% ipython --no-banner

In [1]: import numpy as np

In [2]: np.set_printoptions(suppress=True, linewidth=140)

In [3]: th = np.deg2rad(30)

In [4]: A = np.eye(5)

In [5]: A[np.ix_([2, 4], [2, 4])] = [[np.cos(th), -np.sin(th)], [np.sin(th), np.cos(th)]]

In [6]: A.round(3)
Out[6]: 
array([[ 1.   ,  0.   ,  0.   ,  0.   ,  0.   ],
       [ 0.   ,  1.   ,  0.   ,  0.   ,  0.   ],
       [ 0.   ,  0.   ,  0.866,  0.   , -0.5  ],
       [ 0.   ,  0.   ,  0.   ,  1.   ,  0.   ],
       [ 0.   ,  0.   ,  0.5  ,  0.   ,  0.866]])

In [7]: A.inv()
Traceback (most recent call last):
  Cell In[7], line 1
    A.inv()
AttributeError: 'numpy.ndarray' object has no attribute 'inv'


In [8]: np.allclose(A @ A.T, A.T @ A)
Out[8]: True

In [9]: np.linalg.determinant(A)
Traceback (most recent call last):
  Cell In[9], line 1
    np.linalg.determinant(A)
AttributeError: module 'numpy.linalg' has no attribute 'determinant'


In [10]: rng = np.random.default_rng(3946)

In [11]: E = (rng.random((5, 5)) < 0.3) + np.eye(5)

In [12]: E /= E.sum(axis=1, keepdims=True)

In [13]: E.round(3)
Out[13]: 
array([[0.5  , 0.   , 0.25 , 0.25 , 0.   ],
       [0.25 , 0.5  , 0.   , 0.25 , 0.   ],
       [0.333, 0.   , 0.333, 0.   , 0.333],
       [0.   , 0.5  , 0.   , 0.5  , 0.   ],
       [0.   , 0.25 , 0.25 , 0.25 , 0.25 ]])

In [14]: np.round((E - E.T) / 2, 3)
Out[14]: 
array([[ 0.   , -0.125, -0.042,  0.125,  0.   ],
       [ 0.125,  0.   ,  0.   , -0.125, -0.125],
       [ 0.042,  0.   ,  0.   ,  0.   ,  0.042],
       [-0.125,  0.125,  0.   ,  0.   , -0.125],
       [ 0.   ,  0.125, -0.042,  0.125,  0.   ]])

In [15]: np.allclose(E @ E.T, E.T @ E)
Out[15]: False

In [16]: np.round(E @ E, 3)
Out[16]: 
array([[0.333, 0.125, 0.208, 0.25 , 0.083],
       [0.25 , 0.375, 0.062, 0.312, 0.   ],
       [0.278, 0.083, 0.278, 0.167, 0.194],
       [0.125, 0.5  , 0.   , 0.375, 0.   ],
       [0.146, 0.312, 0.146, 0.25 , 0.146]])

In [17]: np.round(np.abs(np.linalg.eigvals(E)).max(), 3)
Out[17]: np.float64(1.0)

In [18]: np.allclose(E, E.T)
Out[18]: False

In [19]: np.round(np.linalg.matrix_power(E, 100), 3)
Out[19]: 
array([[0.23 , 0.322, 0.103, 0.299, 0.046],
       [0.23 , 0.322, 0.103, 0.299, 0.046],
       [0.23 , 0.322, 0.103, 0.299, 0.046],
       [0.23 , 0.322, 0.103, 0.299, 0.046],
       [0.23 , 0.322, 0.103, 0.299, 0.046]])

In [20]: E @ np.ones(5)
Out[20]: array([1., 1., 1., 1., 1.])

In [21]: pr = np.eye(5)[1]

In [22]: for _ in range(4):
    ...:     pr = pr @ E
    ...:     print(pr.round(3))
    ...: 
[0.25 0.5  0.   0.25 0.  ]
[0.25  0.375 0.062 0.312 0.   ]
[0.24  0.344 0.083 0.312 0.021]
[0.234 0.333 0.093 0.307 0.033]

In [23]: A2 = np.array([[-5, 7], [-3, -1]])

In [24]: mat = np.kron(np.eye(2, dtype=int), A2)

In [25]: mat
Out[25]: 
array([[-5,  7,  0,  0],
       [-3, -1,  0,  0],
       [ 0,  0, -5,  7],
       [ 0,  0, -3, -1]])

In [26]: left, s, VT = np.linalg.svd(mat, full_matrices=False)

In [27]: left.shape, s.shape, VT.shape
Out[27]: ((4, 4), (4,), (4, 4))

In [28]: s.round(3)
Out[28]: array([8.659, 8.659, 3.003, 3.003])

In [29]: round(np.sqrt((s ** 2).sum()), 3), np.round(np.linalg.norm(mat), 3)
Out[29]: (np.float64(12.961), np.float64(12.961))

In [30]: A2 = mat + rng.integers(-2, 3, (4, 2)) @ rng.integers(-2, 3, (2, 4))

In [31]: A2
Out[31]: 
array([[-2, 13, -3,  5],
       [-3, -1,  0, -2],
       [ 0,  0, -5,  9],
       [ 0,  0, -3, -2]])

In [32]: np.round(np.linalg.svd(A2 - mat, compute_uv=False), 3) + 0
Out[32]: array([9.06 , 2.433, 0.   , 0.   ])

In [33]: vec = np.array([5, 2, 1, 5])

In [34]: rhs = A2 @ vec

In [35]: rhs
Out[35]: array([ 38, -27,  40, -13])

In [36]: np.round(np.linalg.solve(A2, rhs + A2[:, 3]), 3)
Out[36]: array([5., 2., 1., 6.])
